% python3 -q
>>> import numpy as np
>>> import numpy.linalg as la
>>> np.set_printoptions(precision=2, suppress=True, linewidth=100)
>>> def rnd(a):
...     return np.round(a, 2) + 0
... 
>>> X = np.loadtxt("mat.csv", delimiter=",")
>>> print(X)
[[0. 1. 0. 1. 1. 0.]
 [1. 0. 0. 1. 0. 0.]
 [0. 0. 0. 0. 0. 1.]
 [1. 1. 0. 0. 1. 0.]
 [1. 0. 0. 1. 0. 0.]
 [0. 0. 1. 0. 0. 0.]]
>>> rank = la.matrix_rank(X)
>>> print(rank)
5
>>> N = la.svd(X)[2][rank:].T
>>> print(rnd(X @ N))
[[0.]
 [0.]
 [0.]
 [0.]
 [0.]
 [0.]]
>>> print([int(la.matrix_rank(np.delete(X, i, axis=0))) for i in range(6)])
[4, 5, 4, 4, 5, 4]
>>> print(N.shape)
(6, 1)
>>> w, evecs = la.eigh(X)
>>> x = np.array([-6, 1, -6, -1, 6, 2])
>>> print(np.abs(X).sum(axis=1).max(), rnd(np.abs(w).max()))
3.0 2.56
>>> print(rnd(evecs * np.maximum(w, 0) @ evecs.T))
[[0.8  0.62 0.   0.8  0.62 0.  ]
 [0.62 0.49 0.   0.62 0.49 0.  ]
 [0.   0.   0.5  0.   0.   0.5 ]
 [0.8  0.62 0.   0.8  0.62 0.  ]
 [0.62 0.49 0.   0.62 0.49 0.  ]
 [0.   0.   0.5  0.   0.   0.5 ]]
>>> print(rnd(x @ X @ x / (x @ x)), rnd(w[0]), rnd(w[-1]))
-0.96 -1.56 2.56
>>> print(rnd(evecs * np.abs(w) @ evecs.T))
[[1.59 0.24 0.   0.59 0.24 0.  ]
 [0.24 0.97 0.   0.24 0.97 0.  ]
 [0.   0.   1.   0.   0.   0.  ]
 [0.59 0.24 0.   1.59 0.24 0.  ]
 [0.24 0.97 0.   0.24 0.97 0.  ]
 [0.   0.   0.   0.   0.   1.  ]]
>>> print((np.sign(evecs[:, -1].round(6)) == np.sign(evecs[0, -1].round(6))).astype(int))
[1 1 0 1 1 0]
>>> rng = np.random.default_rng(260379)
>>> labels = rng.permutation(6)
>>> print(labels)
[0 3 2 4 1 5]
>>> out = X[labels][:, labels]
>>> print(out)
[[0. 1. 0. 1. 1. 0.]
 [1. 0. 0. 1. 1. 0.]
 [0. 0. 0. 0. 0. 1.]
 [1. 1. 0. 0. 0. 0.]
 [1. 1. 0. 0. 0. 0.]
 [0. 0. 1. 0. 0. 0.]]
>>> print(np.diag(out))
[0. 0. 0. 0. 0. 0.]
